>>> import numpy as np
>>> import numpy.linalg as la
>>> np.set_printoptions(suppress=True, linewidth=200)
>>> rd = lambda a: np.round(a, 2) + 0
>>> F = np.load("dump.npy")
>>> print(F)
[[-0.8  1.3 -1.2  1.6  0.2  0.3 -0.1]
 [-0.2 -0.5 -2.1  0.  -1.4 -1.6  1.4]
 [-0.2  1.6  1.1 -1.2 -0.1 -1.1  0.6]
 [-0.1  0.   0.2 -1.3  0.1 -0.3 -0.3]
 [ 1.1  0.7 -0.7  2.  -1.6 -0.6  0.1]
 [-0.8 -0.9  0.   0.8  1.3  0.1  0.1]
 [-0.5  0.7  0.9  0.  -1.1 -0.6  2.1]]
>>> rng = np.random.default_rng(814)
>>> labels = rng.permutation(7)
>>> print(labels)
[0 1 3 2 4 5 6]
>>> Y = F[labels][:, labels]
>>> print(rd(la.det(Y)), rd(la.det(F[labels])))
23.37 -23.37
>>> print(np.diag(Y))
[-0.8 -0.5 -1.3  1.1 -1.6  0.1  2.1]
>>> print(np.allclose(Y, F))
False
>>> print(rd(np.trace(Y)))
-0.9
>>> r0, r1 = F[0], F[5]
>>> print(rd(r0 @ r1))
1.03
>>> p = (r0 @ r1) / (r0 @ r0) * r0
>>> print(rd(la.norm(r0 + r1) ** 2 + la.norm(r0 - r1) ** 2))
20.54
>>> print(rd(r1 - p))
[-0.67 -1.11  0.19  0.55  1.27  0.05  0.12]
>>> print(la.matrix_rank(np.outer(r0, r1)))
1
>>> print(rd((r1 - p) @ r0))
0.0
>>> Y = la.inv(F)
>>> print(rd(la.cond(F)))
25.69
>>> print(rd(la.inv(Y)))
[[-0.8  1.3 -1.2  1.6  0.2  0.3 -0.1]
 [-0.2 -0.5 -2.1  0.  -1.4 -1.6  1.4]
 [-0.2  1.6  1.1 -1.2 -0.1 -1.1  0.6]
 [-0.1  0.   0.2 -1.3  0.1 -0.3 -0.3]
 [ 1.1  0.7 -0.7  2.  -1.6 -0.6  0.1]
 [-0.8 -0.9  0.   0.8  1.3  0.1  0.1]
 [-0.5  0.7  0.9  0.  -1.1 -0.6  2.1]]
>>> print(rd(la.det(F) * la.det(Y)))
1.0
>>> print(rd(la.slogdet(F)[0]))
1.0
>>> print(np.allclose(Y, F.T))
False
>>> print(rd(np.sort(np.abs(la.eigvals(F)))))
[0.88 0.88 1.68 1.68 1.93 1.93 2.88]
>>> print(np.allclose(F @ F.T, F.T @ F))
False
>>> print(rd((F - F.T) / 2))
[[ 0.    0.75 -0.5   0.85 -0.45  0.55  0.2 ]
 [-0.75  0.   -1.85  0.   -1.05 -0.35  0.35]
 [ 0.5   1.85  0.   -0.7   0.3  -0.55 -0.15]
 [-0.85  0.    0.7   0.   -0.95 -0.55 -0.15]
 [ 0.45  1.05 -0.3   0.95  0.   -0.95  0.6 ]
 [-0.55  0.35  0.55  0.55  0.95  0.    0.35]
 [-0.2  -0.35  0.15  0.15 -0.6  -0.35  0.  ]]
>>> x = np.array([3, 2, 6, 1, 1, 9, 4])
>>> print(la.norm(F @ x) <= la.norm(F, 2) * la.norm(x) + 1e-9)
True
>>> print(np.sign((F @ x).round(6)))
[-1. -1.  1. -1. -1. -1.  1.]
>>> print(rd(F @ (2 * x)))
[ -5.8 -48.8   0.8  -8.4  -8.2  -1.6  14.4]
>>> print(rd(F @ np.ones(7)))
[ 1.3 -4.4  0.7 -1.7  1.   0.6  1.5]
